>>> import numpy as np
>>> import numpy.linalg as la
>>> np.set_printoptions(precision=2, suppress=True, linewidth=140)
>>> m1 = np.load("arr.npy")
>>> m1
array([[-0.95, -2.49, 19.47,  4.25, 11.33, 19.6 ],
       [-1.04, -2.04, 17.84,  4.22,  9.79, 17.74],
       [-1.11, -1.61, 16.2 ,  4.15,  8.29, 15.89],
       [-1.17, -1.09, 13.98,  4.01,  6.31, 13.4 ],
       [-1.11, -0.18,  8.75,  3.36,  2.16,  7.78],
       [-0.91,  0.06,  6.  ,  2.75,  0.42,  5.02],
       [-0.85,  0.08,  5.41,  2.59,  0.11,  4.44],
       [-0.35, -0.01,  2.14,  1.32, -0.88,  1.53],
       [-0.32, -0.02,  1.98,  1.23, -0.88,  1.41],
       [-0.3 , -0.03,  1.87,  1.18, -0.87,  1.32],
       [-0.11, -0.09,  0.91,  0.61, -0.64,  0.61],
       [-0.05, -0.09,  0.55,  0.38, -0.45,  0.37],
       [-0.04, -0.09,  0.46,  0.31, -0.39,  0.31],
       [-0.02, -0.07,  0.29,  0.2 , -0.26,  0.19],
       [-0.01, -0.06,  0.22,  0.15, -0.21,  0.15],
       [-0.05,  0.23, -0.41, -0.25,  0.47, -0.29],
       [-1.15,  2.53, -1.68, -0.17,  1.55, -1.74],
       [-2.97,  5.94, -2.98,  0.98,  1.02, -3.96],
       [-4.55,  8.87, -4.13,  2.16, -0.1 , -6.06],
       [-5.34, 10.34, -4.74,  2.79, -0.79, -7.17]])
>>> z = m1[:, 2] > np.median(m1[:, 2])
>>> r0 = m1[z].mean(axis=0) - m1[~z].mean(axis=0)
>>> z.astype(int)
array([1, 1, 1, 1, 1, 1, 1, 1, 1, 1, 0, 0, 0, 0, 0, 0, 0, 0, 0, 0])
>>> (((m1 - m1.mean(axis=0)) @ r0 > 0) == z).mean()
np.float64(0.85)
>>> ((m1 - m1.mean(axis=0)) @ r0 > 0).astype(int)
array([1, 1, 1, 1, 1, 1, 1, 0, 0, 0, 0, 0, 0, 0, 0, 0, 0, 0, 0, 0])
>>> Uu, sv, VT = la.svd(m1)
>>> evecs = VT[:(sv > 1e-8).sum()]
>>> rng = np.random.default_rng(13665)
>>> x = m1[19] + 4 * m1[15] + rng.integers(2) * np.eye(6)[4]
>>> x
array([-5.54, 11.24, -6.39,  1.78,  2.08, -8.33])
>>> np.diag(evecs.T @ evecs)
array([0.22, 0.63, 0.52, 0.31, 0.88, 0.44])
>>> round(float(la.norm(x - evecs.T @ evecs @ x)), 2)
0.35
>>> np.allclose(evecs.T @ evecs @ x, x)
False
>>> M2 = np.array([[3, 0], [1, 4]])
>>> basis = np.array([[3, 2], [3, 0]])
>>> F = np.kron(M2, basis)
>>> F
array([[ 9,  6,  0,  0],
       [ 9,  0,  0,  0],
       [ 3,  2, 12,  8],
       [ 3,  0, 12,  0]])
>>> hat = np.triu(np.array([[-2, -1, 2, -2], [2, 2, 1, 2], [-1, -2, -1, -1], [2, -2, -2, 1]]), 1) + np.eye(4)
>>> M2 = hat @ F @ la.inv(hat)
>>> M2
array([[  0.,  10., -10., -14.],
       [ 18.,  20., -20., -16.],
       [  0.,   2.,  -2.,   2.],
       [  3.,   3.,   3.,   3.]])
>>> np.poly(M2)
array([   1.,  -21.,  -42., 1512., 5184.])
>>> la.matrix_rank(M2)
np.int64(4)
>>> J = np.load("data.npy")
>>> J
array([[-17,  -7,   2, -19,   4,  13,   0],
       [ -1, -10,  -5, -12,  20,  -8,  11],
       [  0,   0,   0,   0,   0,   0,   0],
       [  5,  -1,   1,  -3,  -4,   0,   3],
       [ -9,  -5,   4, -14,   3,   8,   1],
       [  2,   2,   2,   3,  -5,   0,   7],
       [  0,  -4, -10, -13,  15,  -4,  13],
       [  0,   0,   0,   0,   0,   0,   0],
       [ -7,   1,   4,   1,  -8,   8,   1],
       [  0,   0,   0,   0,   0,   0,   0],
       [-11,  -8,   8, -10,  -4,  11,  11],
       [  7,   1,   3,   0,  -9,   0,  10],
       [ -7,   1,   4,   1,  -8,   8,   1],
       [ -7,   4,   5,  -5, -13,  13,  -5]])
>>> # rows 2 and 7 are equal
>>> z = rng.permutation(7)
>>> M2 = J[:, z] * rng.choice([-1, 1], 7)
>>> M2
array([[ -2,  -7,  13, -19,  -4,   0,  17],
       [  5, -10,  -8, -12, -20, -11,   1],
       [  0,   0,   0,   0,   0,   0,   0],
       [ -1,  -1,   0,  -3,   4,  -3,  -5],
       [ -4,  -5,   8, -14,  -3,  -1,   9],
       [ -2,   2,   0,   3,   5,  -7,  -2],
       [ 10,  -4,  -4, -13, -15, -13,   0],
       [  0,   0,   0,   0,   0,   0,   0],
       [ -4,   1,   8,   1,   8,  -1,   7],
       [  0,   0,   0,   0,   0,   0,   0],
       [ -8,  -8,  11, -10,   4, -11,  11],
       [ -3,   1,   0,   0,   9, -10,  -7],
       [ -4,   1,   8,   1,   8,  -1,   7],
       [ -5,   4,  13,  -5,  13,   5,   7]])
>>> Uu, _, VT = la.svd(J.T @ M2)
>>> np.round(la.lstsq(J, M2)[0], 2) + 0
array([[ 0.,  0.,  0.,  0.,  0.,  0., -1.],
       [ 0.,  1.,  0.,  0.,  0.,  0.,  0.],
       [-1.,  0.,  0.,  0.,  0.,  0.,  0.],
       [ 0.,  0.,  0.,  1.,  0.,  0.,  0.],
       [ 0.,  0.,  0.,  0., -1.,  0.,  0.],
       [ 0.,  0.,  1.,  0.,  0.,  0.,  0.],
       [ 0.,  0.,  0.,  0.,  0., -1.,  0.]])
>>> z
array([2, 1, 5, 3, 4, 6, 0])
>>> np.round(Uu @ VT, 2) + 0
array([[ 0.,  0.,  0.,  0.,  0.,  0., -1.],
       [ 0.,  1.,  0.,  0.,  0.,  0.,  0.],
       [-1.,  0.,  0.,  0.,  0.,  0.,  0.],
       [ 0.,  0.,  0.,  1.,  0.,  0.,  0.],
       [ 0.,  0.,  0.,  0., -1.,  0.,  0.],
       [ 0.,  0.,  1.,  0.,  0.,  0.,  0.],
       [ 0.,  0.,  0.,  0.,  0., -1.,  0.]])
>>> d = la.norm(J[:, None] - J[None], axis=-1)
>>> d[:5, :5]
array([[ 0.  , 34.37, 29.8 , 31.92, 11.14],
       [34.37,  0.  , 29.24, 30.63, 28.62],
       [29.8 , 29.24,  0.  ,  7.81, 19.8 ],
       [31.92, 30.63,  7.81,  0.  , 21.42],
       [11.14, 28.62, 19.8 , 21.42,  0.  ]])
>>> (d + 1e9 * np.eye(14)).round(6).argmin(axis=1)
array([ 4,  6,  7,  2,  0, 11,  1,  2, 12,  2,  4,  5,  8,  8])
>>> la.matrix_rank(d ** 2)
np.int64(9)
>>> d.shape
(14, 14)
>>> d[13]
array([27.2 , 46.55, 21.86, 22.43, 22.  , 23.13, 42.41, 21.86, 11.49, 21.86, 23.13, 25.38, 11.49,  0.  ])
>>> z = J[:, 3] > np.median(J[:, 3])
>>> r0 = J[z].mean(axis=0) - J[~z].mean(axis=0)
>>> z.astype(int)
array([0, 0, 1, 0, 0, 1, 0, 1, 1, 1, 0, 1, 1, 0])
>>> r0
array([ 5.  ,  5.14,  1.14, 11.57, -7.29, -2.43, -2.14])
>>> hat = J @ la.solve(J.T @ J, J.T)
>>> np.diag(hat)
array([0.76, 0.76, 0.  , 0.57, 0.82, 0.55, 1.  , 0.  , 0.28, 0.  , 0.82, 0.62, 0.28, 0.55])
>>> round(float(np.trace(hat)), 2)
7.0
>>> C2 = np.cov(J, rowvar=False)
>>> np.polyfit(J[:, 1], J[:, 3], 1)
array([ 1.37, -2.53])
>>> C2.shape
(7, 7)
>>> J.std(axis=0)
array([6.39, 4.05, 4.28, 6.84, 8.78, 6.32, 5.32])
>>> np.argwhere(np.triu(np.abs(np.corrcoef(J.T)) > 0.8, 1))
array([[1, 3]])
>>> round(float(np.corrcoef(J[:, 1], J[:, 3])[0, 1]), 2)
0.81
>>> np.corrcoef(J.T)
array([[ 1.  ,  0.39, -0.41,  0.58,  0.01, -0.8 ,  0.31],
       [ 0.39,  1.  ,  0.24,  0.81, -0.74,  0.1 , -0.51],
       [-0.41,  0.24,  1.  ,  0.23, -0.8 ,  0.77, -0.41],
       [ 0.58,  0.81,  0.23,  1.  , -0.61, -0.2 , -0.23],
       [ 0.01, -0.74, -0.8 , -0.61,  1.  , -0.58,  0.49],
       [-0.8 ,  0.1 ,  0.77, -0.2 , -0.58,  1.  , -0.52],
       [ 0.31, -0.51, -0.41, -0.23,  0.49, -0.52,  1.  ]])
>>> np.median(J, axis=0)
array([-0.5,  0. ,  2. , -1.5, -2. ,  0. ,  1. ])
